$ python3 -q
>>> import numpy as np
>>> from numpy import linalg as LA
>>> np.set_printoptions(precision=2, suppress=True, linewidth=140, sign=" ")
>>> F = np.cumsum(np.array([[-2, 2, 1, 1, -1, -1],
...     [1, -1, -2, 2, -2, -2],
...     [-1, 1, 2, -2, -2, -1],
...     [0, -2, 0, 2, 1, -2],
...     [-1, 1, 0, -1, -1, 2],
...     [-2, 0, 0, -2, 1, -2],
...     [2, -2, -1, -2, -1, -1],
...     [1, 2, -2, 2, -1, 1],
...     [-2, -2, 2, 1, -1, -1],
...     [0, -1, -1, 0, -2, 1],
...     [1, -2, 2, 0, 2, 1],
...     [1, -1, 0, -2, 1, 2],
...     [-2, -1, -2, 1, -2, -2],
...     [0, 2, -2, -2, 1, -1],
...     [2, -1, 1, -2, -1, 0]]), axis=0)
>>> print(F)
[[-2  2  1  1 -1 -1]
 [-1  1 -1  3 -3 -3]
 [-2  2  1  1 -5 -4]
 [-2  0  1  3 -4 -6]
 [-3  1  1  2 -5 -4]
 [-5  1  1  0 -4 -6]
 [-3 -1  0 -2 -5 -7]
 [-2  1 -2  0 -6 -6]
 [-4 -1  0  1 -7 -7]
 [-4 -2 -1  1 -9 -6]
 [-3 -4  1  1 -7 -5]
 [-2 -5  1 -1 -6 -3]
 [-4 -6 -1  0 -8 -5]
 [-4 -4 -3 -2 -7 -6]
 [-2 -5 -2 -4 -8 -6]]
>>> gram = np.cov(F, rowvar=False)
>>> print(np.argwhere(np.triu(np.abs(np.corrcoef(F.T)) > 0.8, 1)))
[]
>>> print(np.argsort(-F.std(axis=0).round(6), kind="stable"))
[ 1  4  3  5  2  0]
>>> print(round(float(np.corrcoef(F[:, 2], F[:, 5])[0, 1]), 2))
0.37
>>> x = np.array([1, 3, 1, 3, 0, 2])
>>> a = np.maximum(F @ x, 0)
>>> print(np.maximum(F @ x, 0) - np.maximum(-F @ x, 0))
[  6   4   0  -4  -1 -13 -26 -13 -18 -20 -21 -25 -33 -37 -43]
>>> print(np.tanh(F @ x))
[ 1.    1.    0.   -1.   -0.76 -1.   -1.   -1.   -1.   -1.   -1.   -1.   -1.   -1.   -1.  ]
>>> print(F * (a > 1e-9)[:, None])
[[-2  2  1  1 -1 -1]
 [-1  1 -1  3 -3 -3]
 [ 0  0  0  0  0  0]
 [ 0  0  0  0  0  0]
 [ 0  0  0  0  0  0]
 [ 0  0  0  0  0  0]
 [ 0  0  0  0  0  0]
 [ 0  0  0  0  0  0]
 [ 0  0  0  0  0  0]
 [ 0  0  0  0  0  0]
 [ 0  0  0  0  0  0]
 [ 0  0  0  0  0  0]
 [ 0  0  0  0  0  0]
 [ 0  0  0  0  0  0]
 [ 0  0  0  0  0  0]]
>>> print(a)
[ 6  4  0  0  0  0  0  0  0  0  0  0  0  0  0]
>>> print(F.T @ a)
[-16  16   2  18 -18 -18]
>>> print(np.maximum(F @ (3 * x), 0))
[ 18  12   0   0   0   0   0   0   0   0   0   0   0   0   0]
>>> lab = F[:, 4] > np.median(F[:, 4])
>>> r0 = F[lab].mean(axis=0) - F[~lab].mean(axis=0)
>>> print(np.argsort(-np.abs(r0).round(6), kind="stable"))
[ 1  4  3  2  5  0]
>>> print(((F - F.mean(axis=0)) @ r0 > 0).astype(int))
[ 1  1  1  1  1  1  0  1  0  0  0  0  0  0  0]
>>> rng = np.random.default_rng(8653)
>>> lab = rng.permutation(6)
>>> B = F[:, lab] * rng.choice([-1, 1], 6)
>>> print(B)
[[-1  1 -1  2  2  1]
 [ 1  3 -3  1  1  3]
 [-1  4 -5  2  2  1]
 [-1  6 -4  0  2  3]
 [-1  4 -5  1  3  2]
 [-1  6 -4  1  5  0]
 [ 0  7 -5 -1  3 -2]
 [ 2  6 -6  1  2  0]
 [ 0  7 -7 -1  4  1]
 [ 1  6 -9 -2  4  1]
 [-1  5 -7 -4  3  1]
 [-1  3 -6 -5  2 -1]
 [ 1  5 -8 -6  4  0]
 [ 3  6 -7 -4  4 -2]
 [ 2  6 -8 -5  2 -4]]
>>> U, _, Vt = LA.svd(F.T @ B)
>>> print(np.round(LA.lstsq(F, B)[0], 2) + 0)
[[ 0.  0.  0.  0. -1.  0.]
 [ 0.  0.  0.  1.  0.  0.]
 [-1.  0.  0.  0.  0.  0.]
 [ 0.  0.  0.  0.  0.  1.]
 [ 0.  0.  1.  0.  0.  0.]
 [ 0. -1.  0.  0.  0.  0.]]
>>> print(lab)
[ 2  5  4  1  0  3]
>>> q, V = LA.qr(F[:, :5])[0], LA.qr(F[:, 5:])[0]
>>> sv = LA.svd(q.T @ V, compute_uv=False)
>>> print(np.degrees(np.arccos(sv.clip(0, 1))))
[ 12.29]
>>> print((sv > 0.9).sum())
1
>>> K = np.loadtxt("out13.csv", delimiter=",")
>>> print(K)
[[ 0.  0.  0.  0.  0.  0.]
 [ 0.  2.  0.  0.  0.  0.]
 [ 1.  0.  0.  0.  0.  0.]
 [ 0.  0.  0.  0.  0.  0.]
 [ 0.  0.  0.  2.  0.  0.]
 [ 0.  0.  1.  0.  0.  0.]
 [ 0.  0.  0.  0.  0.  0.]
 [ 0.  0.  0.  0.  0.  2.]
 [ 0.  0.  0.  0.  1.  0.]]
>>> x = np.array([3, -5, -4, -4, -1, -3])
>>> rhs = K @ x
>>> c, lr = np.zeros(6), 1 / LA.norm(K, 2) ** 2
>>> for i in range(60):
...     c -= lr * K.T @ (K @ c - rhs)
...     if i % 10 == 0: print(i, round(LA.norm(K @ c - rhs), 2))
... 
0 3.82
10 0.22
20 0.01
30 0.0
40 0.0
50 0.0
>>> print(c)
[ 3. -5. -4. -4. -1. -3.]
>>> B = np.c_[K[:, :1] @ np.array([[2]]), np.array([2, 1, 1, 3, 1, 3, 2, 0, 2])]
>>> print(B)
[[ 0.  2.]
 [ 0.  1.]
 [ 2.  1.]
 [ 0.  3.]
 [ 0.  1.]
 [ 0.  3.]
 [ 0.  2.]
 [ 0.  0.]
 [ 0.  2.]]
>>> print(LA.norm(B - K @ LA.lstsq(K, B)[0], axis=0))
[ 0.    4.12]
>>> print(LA.matrix_rank(B))
2
>>> data = 3 * np.eye(7) + np.eye(7, k=1)
>>> print(data)
[[ 3.  1.  0.  0.  0.  0.  0.]
 [ 0.  3.  1.  0.  0.  0.  0.]
 [ 0.  0.  3.  1.  0.  0.  0.]
 [ 0.  0.  0.  3.  1.  0.  0.]
 [ 0.  0.  0.  0.  3.  1.  0.]
 [ 0.  0.  0.  0.  0.  3.  1.]
 [ 0.  0.  0.  0.  0.  0.  3.]]
>>> q, R = LA.qr(data)
>>> print(q)
[[ 1.  0.  0.  0.  0.  0.  0.]
 [-0.  1.  0.  0.  0.  0.  0.]
 [-0. -0.  1.  0.  0.  0.  0.]
 [-0. -0. -0.  1.  0.  0.  0.]
 [-0. -0. -0. -0.  1.  0.  0.]
 [-0. -0. -0. -0. -0.  1.  0.]
 [-0. -0. -0. -0. -0. -0.  1.]]
>>> print(np.abs(np.diag(R)))
[ 3.  3.  3.  3.  3.  3.  3.]
>>> print(np.allclose(R.T @ R, data.T @ data))
True
>>> M = np.load("sample17.npy")
>>> print(M)
[[ -7.   1.   4.   0.]
 [-10.   0.   8.   0.]
 [-10.   1.   7.   0.]
 [-14.   1.  12.  -1.]]
>>> U, sv, Vt = LA.svd(M)
>>> print(np.argmax(sv[:-1] / (sv[1:] + 1e-6)) + 1)
1
>>> B = U[:, :1] @ np.diag(sv[:1]) @ Vt[:1]
>>> print(LA.matrix_rank(M, rtol=0.05))
2
>>> m1 = np.arange(24).reshape(6, 4) + -2
>>> print(m1)
[[-2 -1  0  1]
 [ 2  3  4  5]
 [ 6  7  8  9]
 [10 11 12 13]
 [14 15 16 17]
 [18 19 20 21]]
>>> t3 = np.stack([m1, 3 * m1, m1[::-1]])
>>> print(t3.sum(axis=0))
[[ 10  15  20  25]
 [ 22  27  32  37]
 [ 34  39  44  49]
 [ 46  51  56  61]
 [ 58  63  68  73]
 [ 70  75  80  85]]
>>> print(LA.matrix_rank(t3.reshape(3, -1)))
2
>>> print(t3.shape)
(3, 6, 4)
>>> print(LA.matrix_rank(t3))
[ 2  2  2]
>>> print(np.einsum("bij,cij->bc", t3, t3))
[[  3316   9948   1076]
 [  9948  29844   3228]
 [  1076   3228   3316]]
>>> print(LA.norm(t3, axis=(1, 2)))
[  57.58  172.75   57.58]
>>> B = m1 / LA.norm(m1, axis=1, keepdims=True)
>>> gram = B @ B.T
>>> print(gram[3])
[-0.32  0.98  1.    1.    1.    1.  ]
>>> print(np.round(np.degrees(np.arccos(np.clip(gram[3, 4], -1, 1))), 2))
1.43
>>> print((gram - 2 * np.eye(6)).round(6).argmax(axis=1))
[ 1  2  3  4  5  4]
>>> print(gram)
[[ 1.   -0.11 -0.27 -0.32 -0.34 -0.36]
 [-0.11  1.    0.99  0.98  0.97  0.97]
 [-0.27  0.99  1.    1.    1.    1.  ]
 [-0.32  0.98  1.    1.    1.    1.  ]
 [-0.34  0.97  1.    1.    1.    1.  ]
 [-0.36  0.97  1.    1.    1.    1.  ]]
>>> print(np.argwhere(np.triu(np.abs(gram) > 0.95, 1)))
[[ 1  2]
 [ 1  3]
 [ 1  4]
 [ 1  5]
 [ 2  3]
 [ 2  4]
 [ 2  5]
 [ 3  4]
 [ 3  5]
 [ 4  5]]
>>> print((np.abs(gram) > 0.9).astype(int))
[[ 1  0  0  0  0  0]
 [ 0  1  1  1  1  1]
 [ 0  1  1  1  1  1]
 [ 0  1  1  1  1  1]
 [ 0  1  1  1  1  1]
 [ 0  1  1  1  1  1]]
>>> print(LA.matrix_rank(gram, rtol=0.1))
2
>>> print(round(float(LA.norm(gram, 2) / LA.norm(gram)), 2))
0.98
